$ ipython --no-banner

In [1]: import numpy as np

In [2]: from numpy import linalg as LA

In [3]: np.set_printoptions(precision=3, suppress=True, linewidth=200, sign=" ")

In [4]: J = np.load("block18.npy")

In [5]: J
Out[5]: 
array([[ -8.779,   9.348,   1.281,  -1.422,  -6.426,  -0.32 ,  -2.807,  -1.506,   0.459,   4.276,  -1.357,  -8.399,  -3.854],
       [ -8.814,   5.594,   4.005,  -4.601,  -9.91 ,   0.797,  -0.205,  -4.501,   1.611,   6.695,   1.787,  -6.793,  -3.094],
       [ -9.06 ,   8.368,   3.721,  -1.008,  -6.85 ,   2.186,  -4.615,  -4.502,   3.247,   5.879,  -2.052,  -8.466,  -5.87 ],
       [ -5.436,   9.449,   2.769,  -1.411,  -4.699,   2.845,  -2.73 ,  -4.621,   0.282,   7.48 ,   1.974, -10.076,  -7.07 ],
       [ -4.021,   8.375,   2.743,  -3.331,  -5.488,   2.567,   0.037,  -4.88 ,  -1.412,   8.586,   5.31 ,  -9.824,  -6.255],
       [ -6.741,   9.181,   2.081,  -1.791,  -5.675,   1.315,  -2.237,  -3.225,   0.056,   6.197,   1.05 ,  -9.234,  -5.406],
       [ -9.257,   9.129,  -0.707,  -2.881,  -7.504,  -3.276,  -0.11 ,   1.341,  -2.019,   2.669,  -0.376,  -7.431,  -0.789],
       [ -3.889,   6.535,   6.693,  -3.194,  -6.274,   6.651,  -2.076,  -9.883,   2.54 ,  11.613,   5.305,  -9.958,  -9.419],
       [ -4.706,   8.452,   4.958,  -1.523,  -4.888,   5.344,  -3.502,  -7.617,   2.05 ,   9.592,   2.816, -10.386,  -9.07 ],
       [ -3.698,   5.944,   4.191,  -5.714,  -7.734,   2.985,   2.373,  -6.512,  -1.317,  10.171,   8.016,  -8.794,  -5.457],
       [ -4.702,   9.416,   4.814,  -0.335,  -3.81 ,   5.796,  -4.914,  -7.588,   2.498,   9.339,   1.633, -10.982, -10.004],
       [ -5.144,   7.988,   6.602,  -0.899,  -5.027,   7.081,  -5.213,  -9.587,   4.225,  10.474,   1.755, -10.478, -10.575],
       [ -5.037,   2.548,   5.461,  -8.95 , -11.72 ,   1.967,   5.448,  -7.193,  -0.996,  10.691,   9.913,  -6.506,  -2.741],
       [ -8.105,   8.699,   2.945,  -1.403,  -6.404,   1.691,  -3.495,  -3.841,   1.796,   5.943,  -0.702,  -8.746,  -5.541],
       [ -4.317,   9.586,   2.013,  -2.104,  -4.417,   2.303,  -1.206,  -4.01 ,  -1.38 ,   7.7  ,   3.787, -10.29 ,  -6.596],
       [ -6.076,   8.597,   2.345,  -2.615,  -6.047,   1.499,  -1.172,  -3.701,  -0.425,   6.913,   2.539,  -9.155,  -5.298],
       [ -2.95 ,   7.931,   1.133,  -5.354,  -6.186,   0.481,   3.638,  -3.015,  -4.569,   8.3  ,   8.404,  -9.348,  -3.946],
       [ -9.402,   8.051,   2.958,  -1.826,  -7.589,   0.844,  -3.297,  -3.318,   2.246,   5.196,  -1.576,  -7.886,  -4.369],
       [ -2.573,   5.555,   5.403,  -5.8  ,  -7.409,   4.716,   2.156,  -8.439,  -0.711,  11.794,   9.228,  -9.314,  -6.994],
       [ -8.405,   9.299,   0.287,  -2.275,  -6.691,  -1.553,  -1.151,  -0.297,  -1.148,   3.871,  -0.13 ,  -8.16 ,  -2.596],
       [ -4.912,   8.978,   4.072,  -1.344,  -4.639,   4.444,  -3.334,  -6.455,   1.356,   8.777,   2.432, -10.372,  -8.433],
       [ -2.341,   7.739,   4.046,  -3.87 ,  -5.236,   4.44 ,   0.48 ,  -7.07 ,  -1.219,  10.68 ,   7.529, -10.394,  -7.809],
       [ -3.905,   6.484,   1.44 ,  -6.76 ,  -8.091,  -0.393,   5.004,  -2.865,  -4.488,   8.109,   8.855,  -8.167,  -2.349],
       [ -6.201,  11.556,  -0.272,  -0.373,  -3.509,  -0.06 ,  -2.698,  -0.662,  -1.858,   4.591,   0.172, -10.213,  -5.218],
       [ -3.178,   8.37 ,   4.454,  -2.478,  -4.643,   5.126,  -1.674,  -7.441,   0.305,  10.289,   5.299, -10.672,  -8.811],
       [ -8.958,   6.626,   0.665,  -5.402,  -9.867,  -3.016,   2.431,  -0.171,  -2.057,   4.2  ,   2.444,  -6.32 ,   0.202],
       [ -2.079,   9.189,  -0.462,  -5.03 ,  -4.96 ,  -0.517,   4.249,  -1.389,  -6.438,   7.608,   8.951,  -9.945,  -3.578],
       [ -3.546,   7.286,   4.121,  -4.023,  -6.141,   3.837,   0.332,  -6.694,  -0.618,  10.003,   6.477,  -9.716,  -6.98 ],
       [ -5.855,   8.528,   2.994,  -2.348,  -5.837,   2.393,  -1.775,  -4.628,   0.247,   7.505,   2.494,  -9.399,  -6.157],
       [  0.726,   6.583,   7.532,  -4.11 ,  -4.4  ,   9.34 ,  -0.197, -12.548,   0.614,  15.241,  10.835, -11.808, -12.131],
       [  0.418,   7.562,   5.258,  -4.218,  -4.119,   6.858,   0.998,  -9.576,  -1.56 ,  13.357,  10.636, -11.6  , -10.139],
       [ -5.024,   5.723,   3.038,  -6.335,  -8.818,   0.859,   3.394,  -4.497,  -2.117,   8.556,   7.312,  -7.821,  -3.221],
       [ -5.523,   5.735,   4.898,  -4.914,  -8.351,   3.18 ,   0.563,  -6.812,   0.702,   9.461,   5.392,  -8.282,  -5.547]])

In [6]: round(np.abs(J).max(), 3)
Out[6]: np.float64(15.241)

In [7]: round(LA.norm(J), 3)
Out[7]: np.float64(124.964)

In [8]: LA.rank(J)
Traceback (most recent call last):
  Cell In[8], line 1
    LA.rank(J)
AttributeError: module 'numpy.linalg' has no attribute 'rank'


In [9]: rank = LA.matrix_rank(J)

In [10]: rank
Out[10]: np.int64(4)

In [11]: N = LA.svd(J)[2][rank:].T

In [12]: [int(LA.matrix_rank(J[:, :j + 1])) for j in range(13)]
Out[12]: [1, 2, 3, 4, 4, 4, 4, 4, 4, 4, 4, 4, 4]

In [13]: np.allclose(J @ N, 0)
Out[13]: True

In [14]: LA.matrix_rank(J.T @ J), LA.matrix_rank(J @ J.T)
Out[14]: (np.int64(4), np.int64(4))

In [15]: [int(LA.matrix_rank(np.delete(J, i, axis=0))) for i in range(33)]
Out[15]: 
[4,
 4,
 4,
 4,
 4,
 4,
 4,
 4,
 4,
 4,
 4,
 4,
 4,
 4,
 4,
 4,
 4,
 4,
 4,
 4,
 4,
 4,
 4,
 4,
 4,
 4,
 4,
 4,
 4,
 4,
 4,
 4,
 4]

In [16]: [int(LA.matrix_rank(J[:i])) for i in range(1, len(J) + 1)]
Out[16]: 
[1,
 2,
 3,
 4,
 4,
 4,
 4,
 4,
 4,
 4,
 4,
 4,
 4,
 4,
 4,
 4,
 4,
 4,
 4,
 4,
 4,
 4,
 4,
 4,
 4,
 4,
 4,
 4,
 4,
 4,
 4,
 4,
 4]

In [17]: K = np.loadtxt("x.csv", delimiter=",")

In [18]: K
Out[18]: 
array([[ 0.,  0.,  0.,  0.,  0.,  0.,  0.,  1.,  0.,  0.,  0.,  0.,  0.,  0.,  1.],
       [ 0.,  0.,  0.,  1.,  1.,  0.,  0.,  0.,  0.,  0.,  0.,  0.,  1.,  0.,  0.],
       [ 0.,  0.,  0.,  0.,  1.,  1.,  0.,  0.,  1.,  0.,  0.,  0.,  0.,  0.,  0.],
       [ 0.,  1.,  0.,  0.,  0.,  1.,  1.,  1.,  0.,  1.,  0.,  0.,  0.,  0.,  0.],
       [ 0.,  1.,  1.,  0.,  0.,  0.,  0.,  0.,  0.,  0.,  0.,  0.,  0.,  1.,  0.],
       [ 0.,  0.,  1.,  1.,  0.,  0.,  0.,  0.,  0.,  1.,  1.,  0.,  1.,  0.,  0.],
       [ 0.,  0.,  0.,  1.,  0.,  0.,  0.,  0.,  1.,  0.,  0.,  0.,  0.,  0.,  0.],
       [ 1.,  0.,  0.,  1.,  0.,  0.,  0.,  0.,  0.,  1.,  0.,  0.,  0.,  1.,  0.],
       [ 0.,  0.,  1.,  0.,  0.,  0.,  1.,  0.,  0.,  1.,  0.,  0.,  0.,  0.,  0.],
       [ 0.,  0.,  0.,  1.,  0.,  1.,  0.,  1.,  1.,  0.,  0.,  1.,  0.,  0.,  0.],
       [ 0.,  0.,  0.,  0.,  0.,  1.,  0.,  0.,  0.,  0.,  0.,  1.,  0.,  0.,  0.],
       [ 0.,  0.,  0.,  0.,  0.,  0.,  0.,  0.,  0.,  1.,  1.,  0.,  0.,  0.,  0.],
       [ 0.,  1.,  0.,  0.,  0.,  1.,  0.,  0.,  0.,  0.,  0.,  0.,  0.,  0.,  0.],
       [ 0.,  0.,  0.,  0.,  1.,  0.,  0.,  1.,  0.,  0.,  0.,  0.,  0.,  0.,  0.],
       [ 1.,  0.,  0.,  0.,  0.,  0.,  0.,  0.,  0.,  0.,  0.,  0.,  0.,  0.,  0.]])

In [19]: np.unique(K.round(6), axis=0).shape
Out[19]: (15, 15)

In [20]: np.abs(np.diag(LA.qr(K)[1])) > 1e-9
Out[20]: array([ True,  True,  True,  True,  True,  True,  True,  True,  True,  True,  True,  True,  True, False,  True])

In [21]: np.allclose(K[:-1].T @ LA.lstsq(K[:-1].T, K[-1])[0], K[-1])
Out[21]: False

In [22]: M = 0.9 ** np.abs(np.subtract.outer(np.arange(6), np.arange(6)))

In [23]: M
Out[23]: 
array([[ 1.   ,  0.9  ,  0.81 ,  0.729,  0.656,  0.59 ],
       [ 0.9  ,  1.   ,  0.9  ,  0.81 ,  0.729,  0.656],
       [ 0.81 ,  0.9  ,  1.   ,  0.9  ,  0.81 ,  0.729],
       [ 0.729,  0.81 ,  0.9  ,  1.   ,  0.9  ,  0.81 ],
       [ 0.656,  0.729,  0.81 ,  0.9  ,  1.   ,  0.9  ],
       [ 0.59 ,  0.656,  0.729,  0.81 ,  0.9  ,  1.   ]])

In [24]: # equal to its transpose

In [25]: f = np.array([0, -1, 2, 0, 2, 1])

In [26]: M2 = M + np.outer(f, np.eye(6)[1])

In [27]: M2
Out[27]: 
array([[ 1.   ,  0.9  ,  0.81 ,  0.729,  0.656,  0.59 ],
       [ 0.9  ,  0.   ,  0.9  ,  0.81 ,  0.729,  0.656],
       [ 0.81 ,  2.9  ,  1.   ,  0.9  ,  0.81 ,  0.729],
       [ 0.729,  0.81 ,  0.9  ,  1.   ,  0.9  ,  0.81 ],
       [ 0.656,  2.729,  0.81 ,  0.9  ,  1.   ,  0.9  ],
       [ 0.59 ,  1.656,  0.729,  0.81 ,  0.9  ,  1.   ]])

In [28]: M2 = LA.inv(M)

In [29]: round(LA.det(M) * LA.det(M2), 3)
Out[29]: np.float64(1.0)

In [30]: (np.abs(M2) > 1e-9).astype(int)
Out[30]: 
array([[ 1,  1,  0,  0,  0,  0],
       [ 1,  1,  1,  0,  0,  0],
       [ 0,  1,  1,  1,  0,  0],
       [ 0,  0,  1,  1,  1,  0],
       [ 0,  0,  0,  1,  1,  1],
       [ 0,  0,  0,  0,  1,  1]])

In [31]: np.round(LA.det(M) * M2, 3) + 0
Out[31]: 
array([[ 0.001, -0.001,  0.   ,  0.   ,  0.   ,  0.   ],
       [-0.001,  0.002, -0.001,  0.   ,  0.   ,  0.   ],
       [ 0.   , -0.001,  0.002, -0.001,  0.   ,  0.   ],
       [ 0.   ,  0.   , -0.001,  0.002, -0.001,  0.   ],
       [ 0.   ,  0.   ,  0.   , -0.001,  0.002, -0.001],
       [ 0.   ,  0.   ,  0.   ,  0.   , -0.001,  0.001]])

In [32]: np.round(M @ M2, 3) + 0
Out[32]: 
array([[ 1.,  0.,  0.,  0.,  0.,  0.],
       [ 0.,  1.,  0.,  0.,  0.,  0.],
       [ 0.,  0.,  1.,  0.,  0.,  0.],
       [ 0.,  0.,  0.,  1.,  0.,  0.],
       [ 0.,  0.,  0.,  0.,  1.,  0.],
       [ 0.,  0.,  0.,  0.,  0.,  1.]])

In [33]: round(float(LA.cond(M)), 3)
Out[33]: 87.895

In [34]: evals, V = LA.eigh(K)

In [35]: x = np.array([2, -3, 1, -4, -4, 2, -2, -3, -1, 0, 1, -5, 1, -3, 4])

In [36]: np.abs(K).sum(axis=1).max(), round(np.abs(evals).max(), 3)
Out[36]: (np.float64(5.0), np.float64(3.56))

In [37]: np.round(LA.eigvalsh(K[1:, 1:]), 3) + 0
Out[37]: array([-2.761, -2.443, -1.737, -1.239, -1.06 , -0.262,  0.   ,  0.   ,  0.363,  1.117,  1.31 ,  1.458,  1.721,  3.533])

In [38]: evals, V = LA.eigh(M)

In [39]: x = np.array([-1, 4, -6, 7, 4, -4])

In [40]: (np.sign(V[:, -1].round(6)) == np.sign(V[0, -1].round(6))).astype(int)
Out[40]: array([ 1,  1,  1,  1,  1,  1])

In [41]: np.round(np.abs(M).sum(axis=1).max(), 3), round(np.abs(evals).max(), 3)
Out[41]: (np.float64(5.149), np.float64(4.951))

In [42]: round(float(x @ M @ x), 3)
Out[42]: 27.034

In [43]: x = np.array([0, 0, 3, -4, -2, -5])

In [44]: rhs = M @ x

In [45]: rhs
Out[45]: array([-4.751, -5.279, -5.865, -7.15 , -7.67 , -7.853])

In [46]: np.round(LA.solve(M, 3 * rhs), 3) + 0
Out[46]: array([  0.,   0.,   9., -12.,  -6., -15.])

In [47]: np.round(LA.solve(M.T, M[5]), 3) + 0
Out[47]: array([ 0.,  0.,  0.,  0.,  0.,  1.])

In [48]: mat = np.loadtxt("out5.csv", delimiter=",")

In [49]: mat
Out[49]: 
array([[  1.,   1.,   2.,   0.,   2.,   0.,   1.,   0.],
       [  1.,   3.,   2.,   3.,   2.,   2.,   1.,   3.],
       [  2.,   3.,   3.,   3.,   4.,   2.,   3.,   6.],
       [  4.,   4.,   6.,   5.,   4.,   5.,   6.,   6.],
       [  7.,   5.,   6.,   6.,   6.,   7.,   8.,   9.],
       [  8.,   6.,   6.,   7.,   7.,   9.,   9.,  10.],
       [ 11.,   8.,   7.,   7.,   9.,   9.,  11.,  12.],
       [ 14.,   9.,  10.,   7.,  10.,  10.,  12.,  14.],
       [ 14.,  12.,  13.,  10.,  13.,  10.,  15.,  14.],
       [ 14.,  14.,  14.,  13.,  15.,  10.,  17.,  15.],
       [ 15.,  17.,  16.,  16.,  15.,  11.,  17.,  15.],
       [ 17.,  19.,  18.,  16.,  15.,  12.,  18.,  18.],
       [ 20.,  20.,  21.,  19.,  17.,  14.,  20.,  21.],
       [ 22.,  22.,  21.,  19.,  19.,  14.,  20.,  21.],
       [ 23.,  23.,  22.,  20.,  21.,  16.,  23.,  22.],
       [ 24.,  26.,  22.,  23.,  23.,  19.,  24.,  24.],
       [ 25.,  26.,  22.,  24.,  24.,  21.,  26.,  27.],
       [ 27.,  26.,  23.,  25.,  24.,  23.,  29.,  29.],
       [ 29.,  28.,  26.,  27.,  25.,  23.,  29.,  29.],
       [ 32.,  29.,  29.,  28.,  26.,  23.,  30.,  29.],
       [ 35.,  31.,  29.,  31.,  28.,  24.,  30.,  31.],
       [ 36.,  34.,  30.,  34.,  31.,  27.,  32.,  31.],
       [ 39.,  34.,  33.,  36.,  32.,  30.,  34.,  33.],
       [ 42.,  36.,  34.,  39.,  35.,  33.,  36.,  33.],
       [ 43.,  38.,  35.,  40.,  37.,  36.,  36.,  34.],
       [ 45.,  41.,  38.,  43.,  39.,  39.,  39.,  37.],
       [ 46.,  41.,  38.,  45.,  40.,  41.,  39.,  40.],
       [ 46.,  41.,  39.,  45.,  40.,  43.,  42.,  42.],
       [ 46.,  42.,  41.,  46.,  40.,  46.,  44.,  44.],
       [ 49.,  44.,  42.,  48.,  41.,  46.,  47.,  47.],
       [ 51.,  45.,  44.,  51.,  43.,  49.,  50.,  47.],
       [ 51.,  46.,  44.,  53.,  46.,  50.,  53.,  50.],
       [ 52.,  49.,  46.,  54.,  48.,  50.,  54.,  53.],
       [ 54.,  51.,  49.,  54.,  49.,  53.,  54.,  56.],
       [ 56.,  51.,  49.,  57.,  52.,  53.,  55.,  56.]])

In [50]: Uu, sv = LA.svd(mat)
Traceback (most recent call last):
  Cell In[50], line 1
    Uu, sv = LA.svd(mat)
ValueError: too many values to unpack (expected 2)


In [51]: Uu, sv, vt = LA.svd(mat, full_matrices=False)

In [52]: (sv > 1e-8).sum()
Out[52]: np.int64(8)

In [53]: np.round(vt @ vt.T, 3) + 0
Out[53]: 
array([[ 1.,  0.,  0.,  0.,  0.,  0.,  0.,  0.],
       [ 0.,  1.,  0.,  0.,  0.,  0.,  0.,  0.],
       [ 0.,  0.,  1.,  0.,  0.,  0.,  0.,  0.],
       [ 0.,  0.,  0.,  1.,  0.,  0.,  0.,  0.],
       [ 0.,  0.,  0.,  0.,  1.,  0.,  0.,  0.],
       [ 0.,  0.,  0.,  0.,  0.,  1.,  0.,  0.],
       [ 0.,  0.,  0.,  0.,  0.,  0.,  1.,  0.],
       [ 0.,  0.,  0.,  0.,  0.,  0.,  0.,  1.]])

In [54]: np.round(Uu.T @ Uu, 3) + 0
Out[54]: 
array([[ 1.,  0.,  0.,  0.,  0.,  0.,  0.,  0.],
       [ 0.,  1.,  0.,  0.,  0.,  0.,  0.,  0.],
       [ 0.,  0.,  1.,  0.,  0.,  0.,  0.,  0.],
       [ 0.,  0.,  0.,  1.,  0.,  0.,  0.,  0.],
       [ 0.,  0.,  0.,  0.,  1.,  0.,  0.,  0.],
       [ 0.,  0.,  0.,  0.,  0.,  1.,  0.,  0.],
       [ 0.,  0.,  0.,  0.,  0.,  0.,  1.,  0.],
       [ 0.,  0.,  0.,  0.,  0.,  0.,  0.,  1.]])

In [55]: np.abs(vt[0])
Out[55]: array([ 0.381,  0.349,  0.331,  0.37 ,  0.334,  0.337,  0.364,  0.359])

In [56]: np.abs(Uu[:, 0]).round(6).argmax()
Out[56]: np.int64(34)

In [57]: sv
Out[57]: array([ 517.738,   19.669,   15.353,    8.098,    6.081,    5.797,    4.529,    3.757])

In [58]: sv / sv[0]
Out[58]: array([ 1.   ,  0.038,  0.03 ,  0.016,  0.012,  0.011,  0.009,  0.007])
